% python3 -q
>>> import numpy as np
>>> np.set_printoptions(precision=3, suppress=True, linewidth=140, sign=" ")
>>> def tidy(a):
...     return np.round(a, 3) + 0
... 
>>> X = np.load("arr.npy")
>>> X
array([[ 1, -2,  4, -8],
       [ 1, -1,  1, -1],
       [ 1,  0,  0,  0]])
>>> # row 0 is much longer than the rest
>>> def softmax(z):
...     e = np.exp(z - z.max(axis=-1, keepdims=True))
...     return e / e.sum(axis=-1, keepdims=True)
... 
>>> tidy(softmax(X).sum(axis=1))
array([ 1.,  1.,  1.])
>>> tidy(softmax(X[0]))
array([ 0.047,  0.002,  0.95 ,  0.   ])
>>> tidy(softmax(10 * X[0]))
array([ 0.,  0.,  1.,  0.])
>>> scores = X @ X.T / np.sqrt(4)
>>> tidy(softmax(scores))
array([[ 1.   ,  0.   ,  0.   ],
       [ 0.995,  0.004,  0.001],
       [ 0.333,  0.333,  0.333]])
>>> B = X / np.linalg.norm(X, axis=1)
Traceback (most recent call last):
  File "<python-input-12>", line 1, in <module>
    B = X / np.linalg.norm(X, axis=1)
        ~~^~~~~~~~~~~~~~~~~~~~~~~~~~~
ValueError: operands could not be broadcast together with shapes (3,4) (3,) 
>>> B = X / np.linalg.norm(X, axis=1, keepdims=True)
>>> gram = B @ B.T
>>> tidy(gram)
array([[ 1.   ,  0.813,  0.108],
       [ 0.813,  1.   ,  0.5  ],
       [ 0.108,  0.5  ,  1.   ]])
>>> (np.abs(gram) > 0.9).astype(int)
array([[ 1,  0,  0],
       [ 0,  1,  0],
       [ 0,  0,  1]])
>>> tidy(np.linalg.norm(B, axis=1))
array([ 1.,  1.,  1.])
>>> np.argwhere(np.triu(np.abs(gram) > 0.95, 1))
array([], shape=(0, 2), dtype=int64)
>>> t3 = np.stack([X, 4 * X, X[::-1]])
>>> t3.shape
(3, 3, 4)
>>> np.einsum("bij,cij->bc", t3, t3)
array([[   90,   360,     6],
       [  360,  1440,    24],
       [    6,    24,    90]])
>>> tidy(np.linalg.norm(t3, axis=(1, 2)))
array([  9.487,  37.947,   9.487])
>>> vec = np.array([1, 2, 0, 1])
>>> X @ (2 * vec)
array([-22,  -4,   2])
>>> vec @ X
Traceback (most recent call last):
  File "<python-input-25>", line 1, in <module>
    vec @ X
    ~~~~^~~
ValueError: matmul: Input operand 1 has a mismatch in its core dimension 0, with gufunc signature (n?,k),(k,m?)->(n?,m?) (size 3 is different from 4)
>>> np.sign((X @ vec).round(6))
array([-1, -1,  1])
>>> X @ np.ones(4)
array([-5.,  0.,  1.])
>>> (X * vec).sum(axis=1)
array([-11,  -2,   1])
